$ python3 -q
>>> import numpy as np
>>> from numpy import linalg as LA
>>> np.set_printoptions(suppress=True, linewidth=160)
>>> rd = lambda a: np.round(a, 2) + 0
>>> J = np.load("layer6.npy")
>>> print(J)
[[-3.16 -4.43 -2.64]
 [-2.31 -0.39  0.16]
 [ 1.36  0.92 -0.93]
 [ 2.35  0.31 -0.41]
 [ 3.52 -0.89  0.16]
 [-0.81  0.58 -1.35]
 [ 2.09  0.5   0.43]
 [-6.   -2.56 -3.08]
 [-3.53 -1.26 -0.78]
 [ 0.9   1.29  0.34]
 [ 0.28 -0.27  1.6 ]]
>>> cent = J[[6, 8]].astype(float)
>>> for _ in range(6):
...     lab = LA.norm(J[:, None] - cent, axis=-1).argmin(axis=1)
...     cent = np.array([J[lab == j].mean(axis=0) for j in range(2)])
... 
>>> print(lab)
[1 1 0 0 0 0 0 1 1 0 0]
>>> print(np.bincount(lab))
[7 4]
>>> B = np.c_[J[:, :1] @ np.array([[3]]), np.array([0, 2, 1, -2, 1, 2, -2, 2, 1, 0, 2])]
>>> print(rd(B))
[[ -9.48   0.  ]
 [ -6.93   2.  ]
 [  4.08   1.  ]
 [  7.05  -2.  ]
 [ 10.56   1.  ]
 [ -2.43   2.  ]
 [  6.27  -2.  ]
 [-18.     2.  ]
 [-10.59   1.  ]
 [  2.7    0.  ]
 [  0.84   2.  ]]
>>> print(rd(LA.lstsq(J, B[:, 0])[0]))
[3. 0. 0.]
>>> O, Rm = LA.qr(B)
>>> print(O.shape, Rm.shape)
(11, 2) (2, 2)
>>> print(rd(abs(Rm[0, 0])), rd(LA.norm(B[:, 0])))
28.37 28.37
>>> print(rd(np.abs(np.diag(Rm))))
[28.37  4.46]
>>> print(rd(Rm))
[[28.37 -2.67]
 [ 0.   -4.46]]
>>> D = LA.norm(J[:, None] - J[None], axis=-1)
>>> print(rd(D[4]))
[ 8.06  5.85  3.02  1.77  0.    4.82  2.01 10.19  7.12  3.41  3.6 ]
>>> print(rd(LA.norm(J - J.mean(axis=0), axis=1)))
[5.13 1.98 2.39 2.97 4.09 1.41 2.97 6.37 3.13 2.49 2.34]
>>> print((D + 1e9 * np.eye(11)).round(6).argmin(axis=1))
[7 8 3 6 3 2 3 0 1 2 9]
>>> print(LA.matrix_rank(D ** 2))
5
>>> print(D.mean(axis=1).argmax())
7
>>> print(rd(LA.norm(J, axis=1)))
[6.05 2.35 1.89 2.41 3.63 1.68 2.19 7.21 3.83 1.61 1.65]
>>> Xc = J - J.mean(axis=0)
>>> U, sig, VT = LA.svd(Xc, full_matrices=False)
>>> print(rd(np.abs(VT[-1])))
[0.11 0.46 0.88]
>>> print(rd(sig ** 2 / (sig ** 2).sum()))
[0.83 0.11 0.06]
>>> print(LA.matrix_rank(Xc))
3
>>> print(rd(VT[0] * np.sign(VT[0, np.abs(VT[0]).argmax()])))
[0.86 0.39 0.32]
>>> M = np.load("sample6.npy")
>>> print(M)
[[ 1.85 -2.09  0.19]
 [ 1.53 -1.8   0.85]
 [ 0.43 -0.5   0.51]
 [ 0.44 -0.58  0.43]
 [ 1.78 -2.13  0.14]
 [ 1.36 -1.6  -0.46]
 [ 0.7  -0.97  0.91]
 [ 1.81 -2.05  0.13]
 [ 0.77 -1.08  0.99]
 [ 2.25 -2.6   0.59]
 [ 1.45 -1.73  0.82]
 [ 0.73 -0.83 -0.24]
 [ 0.81 -0.95  1.04]
 [ 2.25 -2.58  0.59]
 [ 1.85 -2.04  0.09]
 [ 1.13 -1.34  0.22]
 [ 2.13 -2.57  0.56]
 [ 0.78 -0.74 -0.22]
 [ 0.42 -0.49  0.51]
 [ 1.53 -1.78  0.78]
 [ 0.88 -1.1   1.  ]
 [ 1.41 -1.73  0.76]
 [ 2.18 -2.58  0.53]
 [ 0.01  0.   -0.05]
 [ 0.37 -0.44  0.43]
 [ 0.82 -0.95  1.  ]]
>>> vec = np.array([0, 2, 1])
>>> target = M @ vec
>>> print(rd(LA.solve(M.T @ M, M.T @ target)))
[0. 2. 1.]
>>> print(rd(LA.lstsq(M, target)[0]))
[0. 2. 1.]
>>> rng = np.random.default_rng(346)
>>> target = target + 0.3 * rng.normal(size=26)
>>> print(rd(target))
[-3.61 -3.37 -0.8  -1.26 -3.87 -3.59 -1.06 -3.69 -1.29 -5.   -2.6  -1.78 -1.01 -4.45 -3.93 -2.1  -4.59 -1.71  0.01 -3.5  -1.08 -2.74 -4.39 -0.15 -0.9  -1.01]
>>> c, *_ = LA.lstsq(M, target)
>>> print(rd(LA.norm(target - M @ c)))
1.42
>>> print(rd(c))
[-0.59  1.42  0.69]
>>> print([round(float(LA.norm(LA.solve(M.T @ M + lam * np.eye(3), M.T @ target))), 2) for lam in (0, 1, 10, 100)])
[1.69, 1.51, 1.24, 0.71]
